>>> import numpy as np
>>> import numpy.linalg as la
>>> np.set_printoptions(precision=2, suppress=True, linewidth=100, sign=" ")
>>> J = np.load("a.npy")
>>> print(J)
[[ 6  5  6  4]
 [ 0  2  9  2]
 [ 4  4  3  0]
 [ 4  7  0  0]]
>>> out = J / la.norm(J, axis=1, keepdims=True)
>>> gram = out @ out.T
>>> print((np.abs(gram) > 0.9).astype(int))
[[ 1  0  1  0]
 [ 0  1  0  0]
 [ 1  0  1  0]
 [ 0  0  0  1]]
>>> print(gram[0])
[ 1.    0.72  0.91  0.69]
>>> print(gram)
[[ 1.    0.72  0.91  0.69]
 [ 0.72  1.    0.58  0.18]
 [ 0.91  0.58  1.    0.85]
 [ 0.69  0.18  0.85  1.  ]]
>>> print(np.argwhere(np.triu(np.abs(gram) > 0.95, 1)))
[]
>>> print(la.norm(out, axis=1))
[ 1.  1.  1.  1.]
>>> Q, r_ = la.qr(gram)
>>> print(np.trace(Q @ Q.T))
4.0
>>> print(Q.shape, r_.shape)
(4, 4) (4, 4)
>>> print(np.round(abs(r_[0, 0]), 2), round(float(la.norm(gram[:, 0])), 2))
1.68 1.68
>>> print(np.unravel_index(np.abs(J).argmax(), J.shape))
(np.int64(1), np.int64(2))
>>> print(np.abs(J).max())
9
>>> print(J.sum(axis=0))
[ 14  18  18   6]
>>> print(J.mean(axis=0))
[ 3.5  4.5  4.5  1.5]
>>> print(round(la.norm(J), 2))
17.55
>>> print(J.sum(axis=1))
[ 21  13  11  11]
>>> print(np.count_nonzero(J))
12
>>> print(J.shape)
(4, 4)
>>> print(la.svd(J, compute_uv=False))
[ 15.25   8.04   2.96   1.42]
>>> print(la.matrix_rank(J))
4
>>> vec = np.array([-7, 0, -1, -7])
>>> h = np.maximum(J @ vec, 0)
>>> print(np.maximum(J @ vec, 0) - np.maximum(-J @ vec, 0))
[-76 -23 -31 -28]
>>> print(J * (h > 1e-9)[:, None])
[[ 0  0  0  0]
 [ 0  0  0  0]
 [ 0  0  0  0]
 [ 0  0  0  0]]
>>> print(np.flatnonzero(h > 1e-9))
[]
>>> print(np.tanh(J @ vec))
[-1. -1. -1. -1.]
>>> vec = np.array([0, -1, 1, 0])
>>> rhs = J @ vec
>>> coef, lr = np.zeros(4), 1 / la.norm(J, 2) ** 2
>>> for i in range(50):
...     coef -= lr * J.T @ (J @ coef - rhs)
...     if i % 10 == 0: print(i, round(la.norm(J @ coef - rhs), 2))
... 
0 7.24
10 1.07
20 0.85
30 0.73
40 0.64
>>> print(round(la.cond(J), 2))
10.73
>>> print(coef)
[-0.24 -0.82  0.92  0.25]
>>> W0 = np.load("x.npy")
>>> print(W0)
[[ 0  0  0]
 [ 0 -1  3]
 [ 0  1  2]]
>>> r = la.matrix_rank(W0)
>>> print(r)
2
>>> N = la.svd(W0)[2][r:].T
>>> print(N[:, 0] / N[np.abs(N[:, 0]).round(6).argmax(), 0])
[ 1.  0.  0.]
>>> print(N @ N.T)
[[ 1.  0.  0.]
 [ 0.  0.  0.]
 [ 0.  0.  0.]]
>>> print(la.lstsq(W0[:-1].T, W0[-1])[2])
1
>>> print(np.flatnonzero(la.matrix_power((W0 != 0) + (W0.T != 0) + np.eye(3), 3)[0]))
[ 0]
>>> print(round(la.det(W0), 2))
0.0
>>> print(W0 @ W0)
[[ 0  0  0]
 [ 0  4  3]
 [ 0  1  7]]
>>> print(np.sort(la.eigvals(W0).real))
[-1.79  0.    2.79]
>>> left, sig, vt = la.svd(W0)
>>> print(sig)
[ 3.62  1.38  0.  ]
>>> out = left[:, :2] @ np.diag(sig[:2]) @ vt[:2]
>>> print(round(float(np.abs(W0 - out).max()), 2))
0.0
>>> print(la.matrix_rank(out))
2
>>> ang = np.radians(36)
>>> r_ = np.eye(3)
>>> r_[0, 0] = r_[1, 1] = np.cos(ang)
>>> r_[0, 1], r_[1, 0] = -np.sin(ang), np.sin(ang)
>>> print(r_)
[[ 0.81 -0.59  0.  ]
 [ 0.59  0.81  0.  ]
 [ 0.    0.    1.  ]]
>>> out = W0 @ r_.T
>>> print(np.allclose(W0 @ W0.T, out @ out.T))
True
>>> print(round(la.det(r_), 2), round(float(np.trace(r_)), 2))
1.0 2.62
>>> data = np.load("sample14.npy")
>>> print(data)
[[-0.39 -0.28 -0.83 -0.28]
 [-0.28  0.94 -0.17 -0.06]
 [-0.83 -0.17  0.5  -0.17]
 [-0.28 -0.06 -0.17  0.94]]
>>> vec = np.array([-2, 0, 0, -1])
>>> print([p for p in range(1, 25) if np.allclose(la.matrix_power(data, p), np.eye(4))])
[2, 4, 6, 8, 10, 12, 14, 16, 18, 20, 22, 24]
>>> print(la.inv(data))
[[-0.39 -0.28 -0.83 -0.28]
 [-0.28  0.94 -0.17 -0.06]
 [-0.83 -0.17  0.5  -0.17]
 [-0.28 -0.06 -0.17  0.94]]
>>> print(np.round(data.T @ (data @ vec), 2) + 0)
[-2.  0.  0. -1.]
>>> print(np.abs(la.eigvals(data)))
[ 1.  1.  1.  1.]
>>> rng = np.random.default_rng(772)
>>> out = J + rng.integers(-2, 3, (4, 2)) @ rng.integers(-2, 3, (2, 4))
>>> print(out)
[[14  1  4  6]
 [ 2  1 13  4]
 [ 2  5 -1 -2]
 [ 4  7 -3 -1]]
>>> print(np.abs(out - J).sum(axis=1))
[ 16   9   9   4]
>>> print(np.round(la.svd(out - J, compute_uv=False), 2) + 0)
[ 9.94  7.01  0.    0.  ]
>>> X = np.loadtxt("layer14.csv", delimiter=",")
>>> print(X)
[[ 1.  0.  0.]
 [ 0.  1.  0.]
 [ 1.  2.  1.]]
>>> print(la.matrix_power(X - np.diag(np.diag(X)), 3))
[[ 0.  0.  0.]
 [ 0.  0.  0.]
 [ 0.  0.  0.]]
>>> print(X @ X)
[[ 1.  0.  0.]
 [ 0.  1.  0.]
 [ 2.  4.  1.]]
>>> print(np.prod(np.diag(X)), round(la.det(X), 2))
1.0 1.0
>>> proj = np.triu(np.array([[-1, 1, 6], [-1, -7, 4], [0, -2, -1]]), 1) + np.eye(3)
>>> out = proj @ X @ la.inv(proj)
>>> print(out)
[[  7.   6. -60.]
 [  4.   5. -40.]
 [  1.   1.  -9.]]
>>> print(np.trace(out), np.trace(X))
3.0 3.0
>>> print(round(float(la.det(out)), 2))
1.0
>>> print(proj @ X - X @ proj)
[[  6.  12.   0.]
 [  4.   8.   0.]
 [  0.  -1. -14.]]
>>> print(np.poly(out))
[ 1. -3.  3. -1.]
>>> vec = np.array([-1, 1, -5])
>>> h = np.maximum(out @ vec, 0)
>>> print(np.maximum(out @ vec, 0) - np.maximum(-out @ vec, 0))
[ 299.  201.   45.]
>>> print(np.tanh(out @ vec))
[ 1.  1.  1.]
>>> print(h)
[ 299.  201.   45.]
>>> vec = np.array([2, 2, 3])
>>> rhs = X @ vec
>>> print(rhs)
[ 2.  2.  9.]
>>> print(la.solve(X.T, X[2]))
[ 0.  0.  1.]
>>> Q, r_ = la.qr(X)
>>> print(Q)
[[-0.71  0.58 -0.41]
 [-0.   -0.58 -0.82]
 [-0.71 -0.58  0.41]]
>>> print(round(abs(r_[0, 0]), 2), round(la.norm(X[:, 0]), 2))
1.41 1.41
>>> print(np.round(Q.T @ Q, 2) + 0)
[[ 1.  0.  0.]
 [ 0.  1.  0.]
 [ 0.  0.  1.]]
>>> print(Q.shape, r_.shape)
(3, 3) (3, 3)
>>> print(np.abs(np.diag(r_)))
[ 1.41  1.73  0.41]
>>> F = np.loadtxt("mat.csv", delimiter=",")
>>> print(F)
[[-0.16 -0.7  -0.7 ]
 [-0.7   0.58 -0.42]
 [-0.7  -0.42  0.58]]
>>> evals, vecs = la.eigh(F)
>>> print(la.eigvalsh(F @ F))
[ 1.  1.  1.]
>>> print(np.round(vecs.T @ F @ vecs, 2) + 0)
[[-1.  0.  0.]
 [ 0.  1.  0.]
 [ 0.  0.  1.]]
>>> print(np.unique(evals.round(6) + 0, return_counts=True)[1])
[ 1  2]
>>> print(evals)
[-1.  1.  1.]
>>> print(la.svd(F, compute_uv=False))
[ 1.  1.  1.]
>>> print(la.eigvalsh(F + 3 * np.eye(3)))
[ 2.  4.  4.]
>>> print(vecs @ np.diag(evals) @ vecs.T)
[[-0.16 -0.7  -0.7 ]
 [-0.7   0.58 -0.42]
 [-0.7  -0.42  0.58]]
>>> print(np.round(evals.sum(), 2), round(float(np.trace(F)), 2))
1.0 1.0
>>> K = np.loadtxt("dump.csv", delimiter=",")
>>> print(K)
[[-0.71  0.    0.   -0.71]
 [ 0.    1.    0.    0.  ]
 [ 0.    0.    1.    0.  ]
 [ 0.71  0.    0.   -0.71]]
>>> print(np.abs(K).max())
1.0
>>> print(np.round(K.sum(axis=0), 2) + 0)
[ 0.    1.    1.   -1.41]
>>> print(np.count_nonzero(K))
6
>>> print(np.round(la.norm(K), 2))
2.0
>>> print(np.round(K.mean(axis=0), 2) + 0)
[ 0.    0.25  0.25 -0.35]
>>> K[:, 4]
Traceback (most recent call last):
  File "<python-input-120>", line 1, in <module>
    K[:, 4]
    ~^^^^^^
IndexError: index 4 is out of bounds for axis 1 with size 4
>>> print(K.shape)
(4, 4)
>>> vec = np.array([2, -1, -2, 1])
>>> rhs = K @ vec
>>> print(rhs)
[-2.12 -1.   -2.    0.71]
>>> print(la.solve(K, 2 * rhs))
[ 4. -2. -4.  2.]
>>> print(la.solve(K, rhs + K[:, 0]))
[ 3. -1. -2.  1.]
>>> print(la.solve(K, K[:, 2]))
[ 0.  0.  1. -0.]
>>> print(la.solve(K, rhs))
[ 2. -1. -2.  1.]
>>> M = np.loadtxt("test4.csv", delimiter=",")
>>> print(M)
[[-0.53 -0.85]
 [-0.85  0.53]]
>>> evals, vecs = la.eig(M)
>>> print(np.sort(la.eigvals(la.inv(M))))
[-1.  1.]
>>> print(np.prod(evals))
-1.0
>>> print(evals)
[-1.  1.]
>>> print(np.sort(la.eigvals(M.T)))
[-1.  1.]
